% python3 -q
>>> import numpy as np
>>> np.set_printoptions(precision=1, suppress=True, linewidth=160, floatmode="fixed")
>>> X = np.tril(np.array([[3, -4, 0], [-2, 5, 5], [4, 4, -1]]), -1) + np.eye(3, dtype=int)
>>> X
array([[ 1,  0,  0],
       [-2,  1,  0],
       [ 4,  4,  1]])
>>> vals, vecs = np.linalg.eig(X)
>>> np.sort(np.linalg.eigvals(X @ X))
array([1.0, 1.0, 1.0])
>>> np.linalg.matrix_power(X - np.diag(np.diag(X)), 3)
array([[0, 0, 0],
       [0, 0, 0],
       [0, 0, 0]])
>>> np.prod(np.diag(X)), round(np.linalg.det(X), 1)
(np.int64(1), np.float64(1.0))
>>> print(np.sort(np.linalg.eigvals(X)))
[1.0 1.0 1.0]
>>> M2 = np.linalg.inv(X)
>>> np.linalg.det(X) * M2
array([[  1.0,   0.0,   0.0],
       [  2.0,   1.0,   0.0],
       [-12.0,  -4.0,   1.0]])
>>> f = np.array([-6, -7, 7])
>>> M2 = X + np.outer(f, np.eye(3)[0])
>>> np.linalg.matrix_rank(M2 - X)
np.int64(1)
>>> M2
array([[-5.0,  0.0,  0.0],
       [-9.0,  1.0,  0.0],
       [11.0,  4.0,  1.0]])
>>> [round(float(x), 1) for x in np.linalg.svd(X, compute_uv=False)[:3]]
[5.8, 2.2, 0.1]
>>> np.abs(np.linalg.svd(X)[2][-1])
array([0.1, 0.2, 1.0])
>>> np.round(np.linalg.norm(X, 2) / np.linalg.norm(X), 1)
np.float64(0.9)
>>> np.linalg.cond(X) > 100
np.False_
>>> np.linalg.matrix_rank(X, rtol=0.1)
np.int64(2)
>>> np.argsort(-np.linalg.norm(X, axis=0).round(6), kind="stable")[:3]
array([0, 1, 2])
>>> M = np.load("w.npy")
>>> M
array([[ 1,  0],
       [-2,  1]])
>>> x = np.array([9, 2])
>>> target = M @ x
>>> target
array([  9, -16])
>>> np.linalg.solve(M, M[:, 1])
array([-0.0,  1.0])
>>> np.linalg.solve(M.T, M[1])
array([0.0, 1.0])
>>> x = np.array([3, 1])
>>> M @ np.eye(2)[0]
array([ 1.0, -2.0])
>>> (M * x).sum(axis=1)
array([ 3, -5])
>>> M @ (2 * x)
array([  6, -10])
>>> Q, R = np.linalg.qr(M)
>>> Q.shape, R.shape
((2, 2), (2, 2))
>>> np.round(Q @ R, 1) + 0
array([[ 1.0,  0.0],
       [-2.0,  1.0]])
>>> print(np.round(Q.T @ Q, 1) + 0)
[[1.0 0.0]
 [0.0 1.0]]
>>> Q
array([[-0.4,  0.9],
       [ 0.9,  0.4]])
>>> vals, vecs = np.linalg.eig(M)
>>> print(np.prod(vals))
1.0
>>> np.sort(np.linalg.eigvals(M.T))
array([1.0, 1.0])
>>> vals
array([1.0, 1.0])
>>> f = np.array([2, 2])
>>> M2 = M + np.outer(f, np.eye(2)[0])
>>> print(round(np.linalg.det(M2) / np.linalg.det(M), 1), round(float(1 + np.linalg.solve(M, f)[0]), 1))
3.0 3.0
>>> np.linalg.matrix_rank(np.linalg.inv(M2) - np.linalg.inv(M), tol=1e-8)
np.int64(1)
>>> M2
array([[3.0, 0.0],
       [0.0, 1.0]])
>>> W0 = np.load("a.npy")
>>> W0
array([[3, 1, 3, 1],
       [0, 0, 0, 0],
       [3, 1, 3, 1],
       [0, 0, 0, 0]])
>>> P = np.triu(np.array([[0, 2, 2, 1], [0, 1, 1, 0], [0, 1, 2, 2], [2, 0, 2, 1]]), 1) + np.eye(4)
>>> M2 = P @ W0 @ np.linalg.inv(P)
>>> np.trace(M2), np.trace(W0)
(np.float64(6.0), np.int64(6))
>>> M2
array([[  9.0, -15.0,   6.0, -18.0],
       [  3.0,  -5.0,   2.0,  -6.0],
       [  3.0,  -5.0,   2.0,  -6.0],
       [  0.0,   0.0,   0.0,   0.0]])
>>> np.round(np.poly(M2), 1) + 0
array([ 1.0, -6.0,  0.0,  0.0,  0.0])
